% ipython --no-banner

In [1]: import numpy as np

In [2]: np.set_printoptions(precision=3, suppress=True, linewidth=140, sign=" ")

In [3]: def rd(a):
   ...:     return np.round(a, 3) + 0
   ...: 

In [4]: feats = np.load("layer8.npy")

In [5]: feats
Out[5]: 
array([[ 0, -2, -9],
       [ 2,  0, -7],
       [ 9,  7,  0]])

In [6]: # antisymmetric, zero diagonal

In [7]: A2 = np.array([[2, 2], [-1, -3]])

In [8]: W2 = np.kron(A2, feats)

In [9]: np.linalg.matrix_rank(W2)
Out[9]: np.int64(4)

In [10]: rd(np.linalg.norm(W2, 2)), rd(np.linalg.norm(A2, 2) * np.linalg.norm(feats, 2))
Out[10]: (np.float64(47.816), np.float64(47.816))

In [11]: W2
Out[11]: 
array([[  0,  -4, -18,   0,  -4, -18],
       [  4,   0, -14,   4,   0, -14],
       [ 18,  14,   0,  18,  14,   0],
       [  0,   2,   9,   0,   6,  27],
       [ -2,   0,   7,  -6,   0,  21],
       [ -9,  -7,   0, -27, -21,   0]])

In [12]: W2.shape
Out[12]: (6, 6)

In [13]: rank = np.linalg.matrix_rank(feats)

In [14]: rank
Out[14]: np.int64(2)

In [15]: ns = np.linalg.svd(feats)[2][rank:].T

In [16]: rd(ns @ ns.T)
Out[16]: 
array([[ 0.366, -0.47 ,  0.104],
       [-0.47 ,  0.604, -0.134],
       [ 0.104, -0.134,  0.03 ]])

In [17]: np.linalg.matrix_rank(feats.T @ feats), np.linalg.matrix_rank(feats @ feats.T)
Out[17]: (np.int64(2), np.int64(2))

In [18]: mat = np.load("mat.npy")

In [19]: mat
Out[19]: 
array([[ 0, -2, -2],
       [ 2,  0, -2],
       [ 2,  2,  0]])

In [20]: left, s, Vt = np.linalg.svd(mat)

In [21]: np.argmax(s[:-1] / (s[1:] + 1e-6)) + 1
Out[21]: np.int64(2)

In [22]: rd(s)
Out[22]: array([ 3.464,  3.464,  0.   ])

In [23]: A2 = left[:, :2] @ np.diag(s[:2]) @ Vt[:2]

In [24]: np.linalg.matrix_rank(A2)
Out[24]: np.int64(2)

In [25]: rd(np.linalg.norm(mat - A2, 2)), rd(s[2])
Out[25]: (np.float64(0.0), np.float64(0.0))

In [26]: rd(np.linalg.norm(mat - A2) / np.linalg.norm(mat))
Out[26]: np.float64(0.0)

In [27]: rd(A2)
Out[27]: 
array([[ 0., -2., -2.],
       [ 2.,  0., -2.],
       [ 2.,  2.,  0.]])

In [28]: x0 = np.array([0, 1, 3])

In [29]: rd(np.linalg.det(mat))
Out[29]: np.float64(0.0)

In [30]: O = np.linalg.solve(np.eye(3) - mat, np.eye(3) + mat)

In [31]: rd(np.linalg.det(O))
Out[31]: np.float64(1.0)

In [32]: rd(O @ O.T)
Out[32]: 
array([[ 1.,  0.,  0.],
       [ 0.,  1.,  0.],
       [ 0.,  0.,  1.]])

In [33]: (mat - mat.T) / 2
Out[33]: 
array([[ 0., -2., -2.],
       [ 2.,  0., -2.],
       [ 2.,  2.,  0.]])

In [34]: rd(np.sort(np.abs(np.linalg.eigvals(mat))))
Out[34]: array([ 0.   ,  3.464,  3.464])

In [35]: rd(np.linalg.det(mat))
Out[35]: np.float64(0.0)

In [36]: np.allclose(mat @ mat.T, mat.T @ mat)
Out[36]: True

In [37]: A2 = np.array([[2, 3, 0], [2, 3, 2], [3, 3, 1], [0, 3, 0]])

In [38]: F = A2.T @ A2

In [39]: F
Out[39]: 
array([[ 17,  21,   7],
       [ 21,  36,   9],
       [  7,   9,   5]])

In [40]: evals, V = np.linalg.eigh(F)

In [41]: x0 = np.array([1, 0, 1])

In [42]: rd(V * np.sqrt(evals) @ V.T)
Out[42]: 
array([[ 3.288,  2.297,  0.953],
       [ 2.297,  5.463,  0.939],
       [ 0.953,  0.939,  1.792]])

In [43]: (np.sign(V[:, -1].round(6)) == np.sign(V[0, -1].round(6))).astype(int)
Out[43]: array([ 1,  1,  1])

In [44]: rng = np.random.default_rng(6401)

In [45]: lab = rng.permutation(3)

In [46]: lab
Out[46]: array([ 2,  0,  1])

In [47]: A2 = F[lab][:, lab]

In [48]: A2
Out[48]: 
array([[  5,   7,   9],
       [  7,  17,  21],
       [  9,  21,  36]])

In [49]: rd(np.sort(np.abs(np.linalg.eigvals(A2))))
Out[49]: array([  1.722,   4.   ,  52.278])

In [50]: np.allclose(A2, F)
Out[50]: False

In [51]: f = np.array([1, 1, 8])

In [52]: A2 = F + np.outer(f, np.eye(3)[1])

In [53]: np.linalg.matrix_rank(A2 - F)
Out[53]: np.int64(1)

In [54]: rd(np.linalg.det(A2) / np.linalg.det(F)), rd(1 + np.linalg.solve(F, f)[1])
Out[54]: (np.float64(0.85), np.float64(0.85))

In [55]: round(np.log10(np.linalg.cond(F)))
Out[55]: 1

In [56]: [round(float(x), 3) for x in np.linalg.svd(F, compute_uv=False)[:3]]
Out[56]: [52.278, 4.0, 1.722]

In [57]: rd(np.abs(np.linalg.svd(F)[2][-1]))
Out[57]: array([ 0.522,  0.097,  0.847])

In [58]: np.argsort(-np.linalg.norm(F, axis=0).round(6), kind="stable")[:3]
Out[58]: array([ 1,  0,  2])

In [59]: np.linalg.cond(F) > 100
Out[59]: np.False_

In [60]: left, s, Vt = np.linalg.svd(F)

In [61]: rd(s)
Out[61]: array([ 52.278,   4.   ,   1.722])

In [62]: np.argmax(s[:-1] / (s[1:] + 1e-6)) + 1
Out[62]: np.int64(1)

In [63]: A2 = left[:, :1] @ np.diag(s[:1]) @ Vt[:1]

In [64]: rd(np.linalg.norm(F - A2) / np.linalg.norm(F))
Out[64]: np.float64(0.083)

In [65]: rd(np.linalg.norm(F - A2, 2)), rd(s[1])
Out[65]: (np.float64(4.0), np.float64(4.0))

In [66]: M = np.load("test11.npy")

In [67]: rd(M)
Out[67]: 
array([[-0.654,  0.049,  0.755],
       [ 0.05 , -0.993,  0.108],
       [ 0.755,  0.109,  0.647]])

In [68]: np.allclose(M @ M.T, M.T @ M)
Out[68]: True

In [69]: rd(np.linalg.det(M))
Out[69]: np.float64(1.0)

In [70]: rd(np.linalg.matrix_power(M, 3))
Out[70]: 
array([[-0.654,  0.047,  0.755],
       [ 0.052, -0.993,  0.107],
       [ 0.755,  0.109,  0.647]])

In [71]: np.allclose(M, M.T)
Out[71]: False
